% ipython --no-banner

In [1]: import numpy as np

In [2]: np.set_printoptions(precision=3, suppress=True, linewidth=160, legacy="1.25")

In [3]: X = np.loadtxt("w.csv", delimiter=",")

In [4]: print(X)
[[ 5.  5. -2.  2.  0.  0.  0. -2. -5.  0.]
 [ 5.  0.  5.  1.  0.  0.  0.  0. -2.  0.]
 [-1.  2.  4. -2.  0.  0.  0. -1.  2.  0.]
 [ 0.  5. -5.  1.  0.  0.  0.  0. -2.  0.]
 [ 0.  0.  0.  0.  2. -5.  4.  0.  0.  1.]
 [ 0.  0.  0.  0. -5.  0.  4.  0.  0.  1.]
 [ 0.  0.  0.  0.  3. -4.  5.  0.  0.  1.]
 [-1. -5. -3. -3.  0.  0.  0. -3. -3.  0.]
 [-1.  5. -3.  2.  0.  0.  0. -5. -2.  0.]
 [ 0.  0.  0.  0.  0.  4. -4.  0.  0.  4.]]

In [5]: f = np.array([3, 1, 2])

In [6]: print(np.cross(X[4, :3], X[8, :3]))
[-0.  0.  0.]

In [7]: print(np.correlate(X[4], X[8], "full"))
[  0.   0.   0.   0.   0.  -4.   0.  17. -20.   0.   2. -21.  33. -39.  25.  -2.  -3.   5.  -1.]

In [8]: print(np.convolve(X[4], f))
[  0.   0.   0.   0.   6. -13.  11.  -6.   8.   3.   1.   2.]

In [9]: w1 = np.array([[-3, -5, 0],
   ...:     [0, 4, 1],
   ...:     [-4, -1, -5],
   ...:     [1, 2, -4],
   ...:     [2, -3, 1],
   ...:     [-1, -5, 4],
   ...:     [2, 1, -1],
   ...:     [-4, -5, 3],
   ...:     [3, 1, 1],
   ...:     [3, -1, 5]])

In [10]: beta = np.array([0, -1, 2])

In [11]: hid = np.maximum(X @ w1 + beta, 0)

In [12]: print((hid > 0).mean(axis=0))
[0.6 0.7 0.3]

In [13]: basis = np.array([[1, 2], [1, 3], [5, 1]])

In [14]: print((hid @ basis).round(6).argmax(axis=1))
[1 0 1 0 1 1 1 0 1 0]

In [15]: print(hid @ basis)
[[  5.  15.]
 [  0.   0.]
 [ 11.  33.]
 [169. 128.]
 [ 41. 103.]
 [ 18.  53.]
 [ 37.  88.]
 [ 75.  42.]
 [ 85. 224.]
 [210.  42.]]

In [16]: print(w1 @ basis)
[[ -8 -21]
 [  9  13]
 [-30 -16]
 [-17   4]
 [  4  -4]
 [ 14 -13]
 [ -2   6]
 [  6 -20]
 [  9  10]
 [ 27   8]]

In [17]: print(np.linalg.matrix_power(X, 3))
[[ 361.  166.  -39.   -8.    0.    0.    0.  -70. -340.    0.]
 [ 267.   77.  219.   38.    0.    0.    0.   25. -101.    0.]
 [   2.  160.  186.  -14.    0.    0.    0.  -68.   63.    0.]
 [  82.   67. -166.  -32.    0.    0.    0.  -25. -151.    0.]
 [   0.    0.    0.    0.  204. -201.   76.    0.    0.   43.]
 [   0.    0.    0.    0.  -73.   18.   28.    0.    0.   23.]
 [   0.    0.    0.    0.  288. -241.   93.    0.    0.   59.]
 [-292. -109. -268.  -92.    0.    0.    0. -193.    8.    0.]
 [ 160.  182.  -98.  -38.    0.    0.    0. -196. -268.    0.]
 [   0.    0.    0.    0. -284.  304. -164.    0.    0.   44.]]

In [18]: print(np.allclose(X @ X.T, X.T @ X))
False

In [19]: X.inv()
AttributeError: 'numpy.ndarray' object has no attribute 'inv'


In [20]: print(np.sort(np.abs(np.linalg.eigvals(X))))
[1.736 1.736 3.531 3.586 4.316 4.531 6.028 6.414 7.32  7.417]

In [21]: print(round(float(np.abs(np.linalg.eigvals(X)).max()), 3))
7.417

In [22]: print(np.trace(X))
16.0

In [23]: assert X == X.T
ValueError: The truth value of an array with more than one element is ambiguous. Use a.any() or a.all()


In [24]: rng = np.random.default_rng(339)

In [25]: labels = rng.permutation(10)

In [26]: other = X[:, labels] * rng.choice([-1, 1], 10)

In [27]: print(other)
[[-2.  0.  0. -2.  5.  0.  0.  5. -5.  2.]
 [ 5.  0.  0. -1.  5.  0.  0.  2. -0. -0.]
 [ 4.  0.  0.  2. -1.  0.  0. -2. -2.  1.]
 [-5.  0.  0. -1.  0.  0.  0.  2. -5. -0.]
 [ 0.  4.  1. -0.  0. -5.  2. -0. -0. -0.]
 [ 0.  4.  1. -0.  0.  0. -5. -0. -0. -0.]
 [ 0.  5.  1. -0.  0. -4.  3. -0. -0. -0.]
 [-3.  0.  0.  3. -1.  0.  0.  3.  5.  3.]
 [-3.  0.  0. -2. -1.  0.  0.  2. -5.  5.]
 [ 0. -4.  4. -0.  0.  4.  0. -0. -0. -0.]]

In [28]: Uu, _, VT = np.linalg.svd(X.T @ other)

In [29]: print(labels)
[2 6 9 3 0 5 4 8 1 7]

In [30]: print(np.round(np.linalg.lstsq(X, other)[0], 3) + 0)
[[ 0.  0.  0.  0.  1.  0.  0.  0.  0.  0.]
 [ 0.  0.  0.  0.  0.  0.  0.  0. -1.  0.]
 [ 1.  0.  0.  0.  0.  0.  0.  0.  0.  0.]
 [ 0.  0.  0. -1.  0.  0.  0.  0.  0.  0.]
 [ 0.  0.  0.  0.  0.  0.  1.  0.  0.  0.]
 [ 0.  0.  0.  0.  0.  1.  0.  0.  0.  0.]
 [ 0.  1.  0.  0.  0.  0.  0.  0.  0.  0.]
 [ 0.  0.  0.  0.  0.  0.  0.  0.  0. -1.]
 [ 0.  0.  0.  0.  0.  0.  0. -1.  0.  0.]
 [ 0.  0.  1.  0.  0.  0.  0.  0.  0.  0.]]

In [31]: x = np.array([4, -2, 5, -2, -4, 2, -5, 4, 2, 2])

In [32]: h1 = np.maximum(X @ x, 0)

In [33]: print(X * (h1 > 1e-9)[:, None])
[[ 0.  0. -0.  0.  0.  0.  0. -0. -0.  0.]
 [ 5.  0.  5.  1.  0.  0.  0.  0. -2.  0.]
 [-1.  2.  4. -2.  0.  0.  0. -1.  2.  0.]
 [ 0.  0. -0.  0.  0.  0.  0.  0. -0.  0.]
 [ 0.  0.  0.  0.  0. -0.  0.  0.  0.  0.]
 [ 0.  0.  0.  0. -5.  0.  4.  0.  0.  1.]
 [ 0.  0.  0.  0.  0. -0.  0.  0.  0.  0.]
 [-0. -0. -0. -0.  0.  0.  0. -0. -0.  0.]
 [-0.  0. -0.  0.  0.  0.  0. -0. -0.  0.]
 [ 0.  0.  0.  0.  0.  4. -4.  0.  0.  4.]]

In [34]: print(np.maximum(X @ (3 * x), 0))
[  0. 117.  48.   0.   0.   6.   0.   0.   0. 108.]

In [35]: print(np.maximum(X @ x, 0) - np.maximum(-X @ x, 0))
[-22.  39.  16. -41. -36.   2. -43. -21. -57.  36.]

In [36]: W0 = np.loadtxt("run16.csv", delimiter=",")

In [37]: print(W0)
[[-11.135 -14.155  -3.188]
 [ -7.572  -6.866  -1.6  ]
 [  2.532  -3.243   2.154]
 [  1.112  -3.459  -0.929]
 [  9.451   0.993   0.5  ]
 [-14.047  -0.311   0.545]
 [-15.783  -2.389  -0.944]
 [  8.      3.821  -1.383]
 [  2.69    1.716  -0.148]
 [  9.538  -1.334  -2.349]
 [  3.688   6.216   3.508]
 [  1.298  -3.778   1.996]
 [ -9.974  -0.118   2.435]
 [ -3.151  -5.407   4.068]
 [  4.498   1.961   0.746]
 [ -0.454   5.164  -1.97 ]
 [  1.604  -2.713   4.209]
 [  2.442  -0.178   1.595]
 [ -9.867   6.5     0.882]
 [ -3.391  -6.679   4.396]
 [ -8.449   3.576   0.309]]

In [38]: basis = W0[[20, 11]].astype(float)

In [39]: for _ in range(6):
    ...:     labels = np.linalg.norm(W0[:, None] - basis, axis=-1).argmin(axis=1)
    ...:     basis = np.array([W0[labels == j].mean(axis=0) for j in range(2)])
    ...: 

In [40]: print(labels)
[0 0 1 1 1 0 0 1 1 1 1 1 0 1 1 1 1 1 0 1 0]

In [41]: print(np.abs(basis[1] - basis[0]).argmax())
0

In [42]: print(np.bincount(labels))
[ 7 14]

In [43]: Xs = W0 - W0.mean(axis=0)

In [44]: Uu, sig, VT = np.linalg.svd(Xs, full_matrices=False)

In [45]: print(np.round(Xs.mean(axis=0), 3) + 0)
[0. 0. 0.]

In [46]: print(np.round((sig ** 2).sum() ** 2 / (sig ** 4).sum(), 3))
1.833

In [47]: print(sig)
[34.827 20.957  9.97 ]

In [48]: other = np.c_[W0[:, :2] @ np.array([[6, -3], [-4, 9]]), np.array([1, 0, -4, 3, 0, 5, -2, -2, -1, 5, 0, 1, -1, 3, 0, -5, -4, -5, 3, 3, 3])]

In [49]: print(other)
[[-10.19  -93.99    1.   ]
 [-17.968 -39.078   0.   ]
 [ 28.164 -36.783  -4.   ]
 [ 20.508 -34.467   3.   ]
 [ 52.734 -19.416   0.   ]
 [-83.038  39.342   5.   ]
 [-85.142  25.848  -2.   ]
 [ 32.716  10.389  -2.   ]
 [  9.276   7.374  -1.   ]
 [ 62.564 -40.62    5.   ]
 [ -2.736  44.88    0.   ]
 [ 22.9   -37.896   1.   ]
 [-59.372  28.86   -1.   ]
 [  2.722 -39.21    3.   ]
 [ 19.144   4.155   0.   ]
 [-23.38   47.838  -5.   ]
 [ 20.476 -29.229  -4.   ]
 [ 15.364  -8.928  -5.   ]
 [-85.202  88.101   3.   ]
 [  6.37  -49.938   3.   ]
 [-64.998  57.531   3.   ]]

In [50]: print(np.round(np.linalg.norm(other - W0 @ np.linalg.lstsq(W0, other)[0], axis=0), 3) + 0)
[ 0.     0.    13.332]

In [51]: print(np.linalg.matrix_rank(other))
3

In [52]: print(np.linalg.norm(np.linalg.qr(W0)[0].T @ other, axis=0) ** 2 / ((other ** 2).sum(axis=0) + 1e-12))
[1.   1.   0.06]

In [53]: print(np.round(np.linalg.lstsq(W0, other[:, 0])[0], 3) + 0)
[ 6. -4.  0.]

In [54]: data = np.load("m.npy")

In [55]: print(data)
[[0 2 2 0 0 1]
 [0 2 1 0 2 2]
 [0 2 2 0 0 1]
 [2 1 2 1 1 1]
 [0 1 1 1 2 2]
 [1 0 2 2 1 2]
 [0 2 1 2 2 1]
 [2 1 2 0 0 2]
 [2 1 0 0 2 0]
 [1 2 1 0 2 2]
 [1 1 0 0 1 1]]

In [56]: hat = data @ np.linalg.solve(data.T @ data, data.T)

In [57]: print(np.diag(hat))
[0.423 0.464 0.423 0.484 0.429 0.657 0.888 0.661 0.744 0.324 0.503]

In [58]: print(np.allclose(hat @ hat, hat))
True

In [59]: K = np.loadtxt("sample2.csv", delimiter=",")

In [60]: print(K)
[[-8.1  0.7  0.6 -1.  -0.2  0.2  0.3 -0.7 -0.4]
 [-2.1 -1.8  0.8 -0.5 -0.5  0.   1.6  1.5  0.6]
 [ 0.6 -1.9  2.4 -0.4 -0.1 -1.9  0.3 -1.9 -2.2]
 [ 4.8 -1.3 -0.7 -0.2  0.8  1.5 -0.2  0.4 -1.2]
 [ 5.7 -0.7 -1.   0.9  0.8 -0.6 -0.8 -0.3 -0.9]
 [ 1.8 -0.3  0.4 -0.3 -0.8 -0.6 -0.5  1.   0.3]
 [-2.1  0.6  0.2 -1.5  0.3 -0.4  0.1 -0.6  0. ]
 [ 1.8 -0.9  0.7  0.9 -1.   0.9 -1.7  0.2  0.1]
 [-6.6 -0.5 -0.7  0.5  0.4  1.2 -0.2  0.3 -1.9]]

In [61]: # column 0 is much longer than the rest

In [62]: other = np.inv(K)
AttributeError: module 'numpy' has no attribute 'inv'


In [63]: other = np.linalg.invert(K)
AttributeError: module 'numpy.linalg' has no attribute 'invert'


In [64]: other = np.linalg.inv(K)

In [65]: print(round(float(np.linalg.slogdet(K)[0]), 3))
-1.0

In [66]: print(round(np.linalg.cond(K), 3))
195.56

In [67]: print((np.abs(other) > 1e-9).astype(int))
[[1 1 1 1 1 1 1 1 1]
 [1 1 1 1 1 1 1 1 1]
 [1 1 1 1 1 1 1 1 1]
 [1 1 1 1 1 1 1 1 1]
 [1 1 1 1 1 1 1 1 1]
 [1 1 1 1 1 1 1 1 1]
 [1 1 1 1 1 1 1 1 1]
 [1 1 1 1 1 1 1 1 1]
 [1 1 1 1 1 1 1 1 1]]

In [68]: print(np.round(np.linalg.inv(other), 3) + 0)
[[-8.1  0.7  0.6 -1.  -0.2  0.2  0.3 -0.7 -0.4]
 [-2.1 -1.8  0.8 -0.5 -0.5  0.   1.6  1.5  0.6]
 [ 0.6 -1.9  2.4 -0.4 -0.1 -1.9  0.3 -1.9 -2.2]
 [ 4.8 -1.3 -0.7 -0.2  0.8  1.5 -0.2  0.4 -1.2]
 [ 5.7 -0.7 -1.   0.9  0.8 -0.6 -0.8 -0.3 -0.9]
 [ 1.8 -0.3  0.4 -0.3 -0.8 -0.6 -0.5  1.   0.3]
 [-2.1  0.6  0.2 -1.5  0.3 -0.4  0.1 -0.6  0. ]
 [ 1.8 -0.9  0.7  0.9 -1.   0.9 -1.7  0.2  0.1]
 [-6.6 -0.5 -0.7  0.5  0.4  1.2 -0.2  0.3 -1.9]]

In [69]: labels = W0[:, 1] > np.median(W0[:, 1])

In [70]: f = W0[labels].mean(axis=0) - W0[~labels].mean(axis=0)

In [71]: print(round(float((((W0 - W0.mean(axis=0)) @ f > 0) == labels).mean()), 3))
0.905

In [72]: print(((W0 - W0.mean(axis=0)) @ f > 0).astype(int))
[0 0 0 0 1 0 0 1 1 1 1 0 0 0 1 1 0 1 1 0 1]

In [73]: J = np.loadtxt("x.csv", delimiter=",")

In [74]: print(J)
[[ 0.  2.  0. -2.  0. -1.  2.  0.  3. -2.]
 [ 2. -1.  0. -2.  0. -2. -1.  0.  0. -1.]
 [ 0.  0.  0.  0. -2.  0.  0.  0.  0.  0.]
 [-1.  3.  0. -3.  0.  2. -3.  0. -2.  3.]
 [ 0.  0.  1.  0.  0.  0.  0.  2.  0.  0.]
 [-2. -1.  0. -1.  0.  2. -1.  0. -1.  1.]
 [ 1.  1.  0.  1.  0.  2.  2.  0. -3. -1.]
 [ 0.  0. -2.  0. -1.  0.  0.  2.  0.  0.]
 [-2. -1.  0.  0.  0.  3. -1.  0.  1. -3.]
 [-2.  3.  0. -2.  0. -3.  1.  0.  0.  2.]]

In [75]: print((np.linalg.matrix_power((J != 0) + (J.T != 0) + np.eye(10), 10) > 0).astype(int))
[[1 1 0 1 0 1 1 0 1 1]
 [1 1 0 1 0 1 1 0 1 1]
 [0 0 1 0 1 0 0 1 0 0]
 [1 1 0 1 0 1 1 0 1 1]
 [0 0 1 0 1 0 0 1 0 0]
 [1 1 0 1 0 1 1 0 1 1]
 [1 1 0 1 0 1 1 0 1 1]
 [0 0 1 0 1 0 0 1 0 0]
 [1 1 0 1 0 1 1 0 1 1]
 [1 1 0 1 0 1 1 0 1 1]]

In [76]: print(np.round(np.linalg.det(J), 3))
134136.0

In [77]: print(np.sort(np.linalg.eigvals(J).real))
[-2.433 -2.433 -1.08  -1.08  -0.204 -0.204  2.408  3.005  3.51   3.51 ]

In [78]: print(np.flatnonzero(np.linalg.matrix_power((J != 0) + (J.T != 0) + np.eye(10), 10)[0]))
[0 1 3 5 6 8 9]

In [79]: print(J @ J)
[[  8. -14.   0.   9.   0.   9.   4.   0.   2. -24.]
 [  5.  -3.   0.   7.   0.  -7.  10.   0.  15. -12.]
 [  0.   0.  -2.   0.   0.   0.   0.  -4.   0.   0.]
 [  0.  -8.   0.  -6.   0. -28.   1.   0.   8.   7.]
 [  0.   0.  -4.   0.  -4.   0.   0.   4.   0.   0.]
 [ -6.  -5.   0.   4.   0.  -2.  -2.   0.  -4.  10.]
 [  7.   4.   0.  -5.   0.   1.   2.   0. -10.   7.]
 [  0.   0.  -5.   0.   2.   0.   0.   2.   0.   0.]
 [ -5. -17.   0.   8.   0.  20. -12.   0.  -5.   0.]
 [ 11.  -3.   0.   4.   0. -18.   6.   0.  -2.  -5.]]
